$ python -q
>>> import numpy as np
>>> from numpy import linalg as LA
>>> np.set_printoptions(precision=2, suppress=True, linewidth=100, sign=" ")
>>> out = np.array([[-2, -2, 1, 1, -1, -1, 0, 1, -2, 0, -2],
...     [2, -2, 2, -2, 0, 1, -1, 0, -2, -1, -2],
...     [-1, 1, 2, -1, 2, 2, -2, 1, 0, 1, 2],
...     [1, 1, -1, 0, 0, -1, -2, 2, -2, -1, 0],
...     [-1, -1, -2, -2, -1, 0, 0, -2, 2, 1, 2],
...     [0, 2, -1, -1, 0, 2, 1, 0, 1, -2, 0],
...     [1, 0, -1, 0, -2, 1, 1, 1, 1, -1, 0],
...     [-1, -1, -2, -2, 1, -2, 2, 0, 0, -2, -2],
...     [1, 2, -2, 1, 2, -2, 2, -1, 0, -1, 1],
...     [-1, -2, -1, -2, -2, 2, 2, 2, 1, 1, -2],
...     [-2, -1, 0, 0, -2, 2, 2, -1, 0, 2, -2]])
>>> out[-1] = out[0]
>>> K = out + 0.05 * np.eye(11)
>>> print(K)
[[-1.95 -2.    1.    1.   -1.   -1.    0.    1.   -2.    0.   -2.  ]
 [ 2.   -1.95  2.   -2.    0.    1.   -1.    0.   -2.   -1.   -2.  ]
 [-1.    1.    2.05 -1.    2.    2.   -2.    1.    0.    1.    2.  ]
 [ 1.    1.   -1.    0.05  0.   -1.   -2.    2.   -2.   -1.    0.  ]
 [-1.   -1.   -2.   -2.   -0.95  0.    0.   -2.    2.    1.    2.  ]
 [ 0.    2.   -1.   -1.    0.    2.05  1.    0.    1.   -2.    0.  ]
 [ 1.    0.   -1.    0.   -2.    1.    1.05  1.    1.   -1.    0.  ]
 [-1.   -1.   -2.   -2.    1.   -2.    2.    0.05  0.   -2.   -2.  ]
 [ 1.    2.   -2.    1.    2.   -2.    2.   -1.    0.05 -1.    1.  ]
 [-1.   -2.   -1.   -2.   -2.    2.    2.    2.    1.    1.05 -2.  ]
 [-2.   -2.    1.    1.   -1.   -1.    0.    1.   -2.    0.   -1.95]]
>>> print(np.argsort(-LA.norm(K, axis=0).round(6), kind="stable")[:3])
[ 10   1   2]
>>> print(round(LA.norm(K, 2) / LA.norm(K), 2))
0.54
>>> x = np.array([1, 5, 2, 5, 2, 2, 1, 0, 0, 5, 0])
>>> h1 = np.maximum(K @ x, 0)
>>> print(np.maximum(K @ x, 0) - np.maximum(-K @ x, 0))
[ -8.95 -17.75  14.1   -4.75 -16.9   -1.9   -6.95 -30.     9.   -15.75  -9.  ]
>>> print(np.flatnonzero(h1 > 1e-9))
[ 2  8]
>>> print(K * (h1 > 1e-9)[:, None])
[[-0.   -0.    0.    0.   -0.   -0.    0.    0.   -0.    0.   -0.  ]
 [ 0.   -0.    0.   -0.    0.    0.   -0.    0.   -0.   -0.   -0.  ]
 [-1.    1.    2.05 -1.    2.    2.   -2.    1.    0.    1.    2.  ]
 [ 0.    0.   -0.    0.    0.   -0.   -0.    0.   -0.   -0.    0.  ]
 [-0.   -0.   -0.   -0.   -0.    0.    0.   -0.    0.    0.    0.  ]
 [ 0.    0.   -0.   -0.    0.    0.    0.    0.    0.   -0.    0.  ]
 [ 0.    0.   -0.    0.   -0.    0.    0.    0.    0.   -0.    0.  ]
 [-0.   -0.   -0.   -0.    0.   -0.    0.    0.    0.   -0.   -0.  ]
 [ 1.    2.   -2.    1.    2.   -2.    2.   -1.    0.05 -1.    1.  ]
 [-0.   -0.   -0.   -0.   -0.    0.    0.    0.    0.    0.   -0.  ]
 [-0.   -0.    0.    0.   -0.   -0.    0.    0.   -0.    0.   -0.  ]]
>>> print(np.maximum(K @ (3 * x), 0))
[  0.    0.   42.3   0.    0.    0.    0.    0.   27.    0.    0. ]
>>> print(np.tanh(K @ x))
[-1.   -1.    1.   -1.   -1.   -0.96 -1.   -1.    1.   -1.   -1.  ]
